>>> import numpy as np
>>> np.set_printoptions(precision=3, suppress=True, linewidth=100, sign=" ")
>>> mat = -1 * np.eye(6) + np.ones((6, 6))
>>> print(mat)
[[ 0.  1.  1.  1.  1.  1.]
 [ 1.  0.  1.  1.  1.  1.]
 [ 1.  1.  0.  1.  1.  1.]
 [ 1.  1.  1.  0.  1.  1.]
 [ 1.  1.  1.  1.  0.  1.]
 [ 1.  1.  1.  1.  1.  0.]]
>>> # symmetric, so the eigenvalues are real
>>> u, g = mat[2], mat[4]
>>> print(u @ u)
5.0
>>> print(u @ g)
4.0
>>> pr = (u @ g) / (u @ u) * u
>>> print(pr)
[ 0.8  0.8  0.   0.8  0.8  0.8]
>>> print(g - pr)
[ 0.2  0.2  1.   0.2 -0.8  0.2]
>>> rng = np.random.default_rng(794092)
>>> idx = rng.permutation(6)
>>> print(idx)
[ 4  0  3  1  2  5]
>>> other = mat[idx][:, idx]
>>> print(np.allclose(other, mat))
True
>>> print(np.sort(np.abs(np.linalg.eigvals(other))))
[ 1.  1.  1.  1.  1.  5.]
>>> print(round(np.linalg.det(other), 3), round(float(np.linalg.det(mat[idx])), 3))
-5.0 -5.0
>>> print(np.diag(other))
[ 0.  0.  0.  0.  0.  0.]
>>> vec = np.array([0, 0, 1, 2, 0, -2])
>>> y = mat @ vec
>>> print(y)
[ 1.  1.  0. -1.  1.  3.]
>>> print(np.round(np.linalg.solve(mat, y), 3) + 0)
[ 0.  0.  1.  2.  0. -2.]
>>> print(np.round(np.linalg.solve(mat.T, mat[3]), 3) + 0)
[ 0.  0.  0.  1.  0.  0.]
>>> print(mat @ mat)
[[ 5.  4.  4.  4.  4.  4.]
 [ 4.  5.  4.  4.  4.  4.]
 [ 4.  4.  5.  4.  4.  4.]
 [ 4.  4.  4.  5.  4.  4.]
 [ 4.  4.  4.  4.  5.  4.]
 [ 4.  4.  4.  4.  4.  5.]]
>>> print(np.allclose(mat @ mat.T, mat.T @ mat))
True
>>> mat.inv()
Traceback (most recent call last):
  File "<python-input-26>", line 1, in <module>
    mat.inv()
    ^^^^^^^
AttributeError: 'numpy.ndarray' object has no attribute 'inv'
>>> print(np.allclose(mat, mat.T))
True
>>> W0 = np.loadtxt("mat.csv", delimiter=",")
>>> print(W0)
[[-3. -5. -9.  0.  0.  0. -9.  9.  0.  9.]
 [-7.  5.  9.  0.  0.  0. -7.  0.  0. -3.]
 [-1. -3.  0.  0.  0.  0. -9.  8.  0. -6.]
 [ 0.  0.  0.  6.  0.  1.  0.  0.  4.  0.]
 [ 0.  0.  0. -5. -4. -3.  0.  0.  0.  0.]
 [ 0.  0.  0. -9.  3. -2.  0.  0. -3.  0.]
 [ 0.  3.  3.  0.  0.  0. -7.  0.  0.  4.]
 [ 9.  6.  1.  0.  0.  0. -9. -7.  0.  1.]
 [ 0.  0.  0. -8.  3.  5.  0.  0.  9.  0.]
 [-5.  7. -2.  0.  0.  0.  1.  6.  0.  4.]]
>>> # splits into 2 blocks
>>> idx = rng.permutation(10)
>>> print(idx)
[ 0  1  4  8  2  3  9  7  5  6]
>>> other = W0[idx][:, idx]
>>> print(np.trace(other))
1.0
>>> u, g = W0[1], W0[7]
>>> print(u @ u)
213.0
>>> print(u @ g)
36.0
>>> pr = (u @ g) / (u @ u) * u
>>> print(np.outer(u, g))
[[-63. -42.  -7.  -0.  -0.  -0.  63.  49.  -0.  -7.]
 [ 45.  30.   5.   0.   0.   0. -45. -35.   0.   5.]
 [ 81.  54.   9.   0.   0.   0. -81. -63.   0.   9.]
 [  0.   0.   0.   0.   0.   0.  -0.  -0.   0.   0.]
 [  0.   0.   0.   0.   0.   0.  -0.  -0.   0.   0.]
 [  0.   0.   0.   0.   0.   0.  -0.  -0.   0.   0.]
 [-63. -42.  -7.  -0.  -0.  -0.  63.  49.  -0.  -7.]
 [  0.   0.   0.   0.   0.   0.  -0.  -0.   0.   0.]
 [  0.   0.   0.   0.   0.   0.  -0.  -0.   0.   0.]
 [-27. -18.  -3.  -0.  -0.  -0.  27.  21.  -0.  -3.]]
>>> print(np.linalg.matrix_rank(np.outer(u, g)))
1
>>> cov = mat.T @ mat
>>> print((mat @ mat.T).shape)
(6, 6)
>>> print(np.trace(cov), (mat ** 2).sum())
30.0 30.0
>>> print(cov)
[[ 5.  4.  4.  4.  4.  4.]
 [ 4.  5.  4.  4.  4.  4.]
 [ 4.  4.  5.  4.  4.  4.]
 [ 4.  4.  4.  5.  4.  4.]
 [ 4.  4.  4.  4.  5.  4.]
 [ 4.  4.  4.  4.  4.  5.]]
>>> other = np.array([[3, -2],
...     [1, 2],
...     [-3, 0],
...     [0, 1],
...     [-2, 0],
...     [2, 1],
...     [-3, -1],
...     [2, -3],
...     [-3, 1],
...     [0, 1]])
>>> print(np.einsum("ij->j", W0))
[ -7.  13.   2. -16.   2.   1. -40.  16.  10.   9.]
>>> print(np.einsum("ik,kj->ij", W0, other))
[[ 58. -13.]
 [-22.  28.]
 [ 37. -25.]
 [-10.  11.]
 [  2.  -8.]
 [ -1. -14.]
 [ 15.  17.]
 [ 43.  25.]
 [-23.   6.]
 [  7.   9.]]
>>> vec = np.array([-3, -5, 0, 2, -5, 1, -3, 5, -4, 4])
>>> y = W0 @ vec
>>> c, lr = np.zeros(10), 1 / np.linalg.norm(W0, 2) ** 2
>>> for i in range(200):
...     c -= lr * W0.T @ (W0 @ c - y)
...     if i % 50 == 0: print(i, round(np.linalg.norm(W0 @ c - y), 3))
... 
0 47.213
50 5.937
100 4.359
150 3.222
>>> print(np.round(np.linalg.cond(W0), 3))
13.345
